In [1]: import numpy as np

In [2]: np.set_printoptions(suppress=True, linewidth=160)

In [3]: tidy = lambda a: np.round(a, 2) + 0

In [4]: M = np.load("x.npy")

In [5]: M
Out[5]: 
array([[0, 0, 0, 0, 0],
       [0, 0, 0, 1, 1],
       [0, 0, 0, 0, 0],
       [0, 1, 0, 0, 0],
       [0, 1, 0, 0, 0]])

In [6]: evals, V = np.linalg.eigh(M)

In [7]: vec = np.array([-3, 2, -2, -1, 3])

In [8]: np.abs(M).sum(axis=1).max(), tidy(np.abs(evals).max())
Out[8]: (np.int64(2), np.float64(1.41))

In [9]: vec @ M @ vec
Out[9]: np.int64(8)

In [10]: tidy(vec @ M @ vec / (vec @ vec)), tidy(evals[0]), tidy(evals[-1])
Out[10]: (np.float64(0.3), np.float64(-1.41), np.float64(1.41))

In [11]: data = np.diag(np.array([-2, -2, 2, -5, 0, -1])) + -3 * np.eye(6, k=1) + -3 * np.eye(6, k=-1)

In [12]: data
Out[12]: 
array([[-2., -3.,  0.,  0.,  0.,  0.],
       [-3., -2., -3.,  0.,  0.,  0.],
       [ 0., -3.,  2., -3.,  0.,  0.],
       [ 0.,  0., -3., -5., -3.,  0.],
       [ 0.,  0.,  0., -3.,  0., -3.],
       [ 0.,  0.,  0.,  0., -3., -1.]])

In [13]: # equal to its transpose

In [14]: r0 = np.array([-4, -4, 2, -4, -5, -5])

In [15]: other = data + np.outer(r0, np.eye(6)[1])

In [16]: np.linalg.matrix_rank(other - data)
Out[16]: np.int64(1)

In [17]: other
Out[17]: 
array([[-2., -7.,  0.,  0.,  0.,  0.],
       [-3., -6., -3.,  0.,  0.,  0.],
       [ 0., -1.,  2., -3.,  0.,  0.],
       [ 0., -4., -3., -5., -3.,  0.],
       [ 0., -5.,  0., -3.,  0., -3.],
       [ 0., -5.,  0.,  0., -3., -1.]])

In [18]: np.linalg.matrix_rank(np.linalg.inv(other) - np.linalg.inv(data), tol=1e-8)
Out[18]: np.int64(1)

In [19]: rng = np.random.default_rng(71611)

In [20]: labels = rng.permutation(6)

In [21]: labels
Out[21]: array([1, 0, 5, 3, 4, 2])

In [22]: other = data[labels][:, labels]

In [23]: np.diag(other)
Out[23]: array([-2., -2., -1., -5.,  0.,  2.])

In [24]: tidy(np.linalg.det(other)), tidy(np.linalg.det(data[labels]))
Out[24]: (np.float64(27.0), np.float64(27.0))

In [25]: print(tidy(np.sort(np.abs(np.linalg.eigvals(other)))))
[0.02 2.76 2.97 4.87 5.42 7.64]

In [26]: np.allclose(other, data)
Out[26]: False

In [27]: np.trace(other)
Out[27]: np.float64(-8.0)

In [28]: tidy(np.linalg.eigvalsh(data).min())
Out[28]: np.float64(-7.64)

In [29]: try:
    ...:     np.linalg.cholesky(data)
    ...: except np.linalg.LinAlgError as e:
    ...:     print("failed:", e)
    ...: 
failed: Matrix is not positive definite

In [30]: m1 = np.loadtxt("block15.csv", delimiter=",")

In [31]: m1
Out[31]: 
array([[4., 1., 0., 0., 0., 0.],
       [0., 4., 1., 0., 0., 0.],
       [0., 0., 4., 1., 0., 0.],
       [0., 0., 0., 4., 1., 0.],
       [0., 0., 0., 0., 4., 1.],
       [0., 0., 0., 0., 0., 4.]])

In [32]: def softmax(z):
    ...:     e = np.exp(z - z.max(axis=-1, keepdims=True))
    ...:     return e / e.sum(axis=-1, keepdims=True)
    ...: 

In [33]: print(tidy(softmax(m1[5] + -2)))
[0.02 0.02 0.02 0.02 0.02 0.92]

In [34]: tidy(softmax(m1[5]))
Out[34]: array([0.02, 0.02, 0.02, 0.02, 0.02, 0.92])

In [35]: att = m1 @ m1.T / np.sqrt(6)

In [36]: tidy(softmax(att))
Out[36]: 
array([[0.99, 0.  , 0.  , 0.  , 0.  , 0.  ],
       [0.  , 0.99, 0.  , 0.  , 0.  , 0.  ],
       [0.  , 0.  , 0.99, 0.  , 0.  , 0.  ],
       [0.  , 0.  , 0.  , 0.99, 0.  , 0.  ],
       [0.  , 0.  , 0.  , 0.  , 0.99, 0.  ],
       [0.  , 0.  , 0.  , 0.  , 0.01, 0.99]])

In [37]: tidy(softmax(att + np.triu(np.full(att.shape, -np.inf), 1)))
Out[37]: 
array([[1.  , 0.  , 0.  , 0.  , 0.  , 0.  ],
       [0.  , 1.  , 0.  , 0.  , 0.  , 0.  ],
       [0.  , 0.  , 0.99, 0.  , 0.  , 0.  ],
       [0.  , 0.  , 0.  , 0.99, 0.  , 0.  ],
       [0.  , 0.  , 0.  , 0.  , 0.99, 0.  ],
       [0.  , 0.  , 0.  , 0.  , 0.01, 0.99]])

In [38]: labels = rng.permutation(6)

In [39]: print(labels)
[3 1 4 0 2 5]

In [40]: other = m1[labels][:, labels]

In [41]: np.allclose(other, m1)
Out[41]: False

In [42]: np.diag(other)
Out[42]: array([4., 4., 4., 4., 4., 4.])

In [43]: other
Out[43]: 
array([[4., 0., 1., 0., 0., 0.],
       [0., 4., 0., 0., 1., 0.],
       [0., 0., 4., 0., 0., 1.],
       [0., 1., 0., 4., 0., 0.],
       [1., 0., 0., 0., 4., 0.],
       [0., 0., 0., 0., 0., 4.]])

In [44]: np.trace(other)
Out[44]: np.float64(24.0)
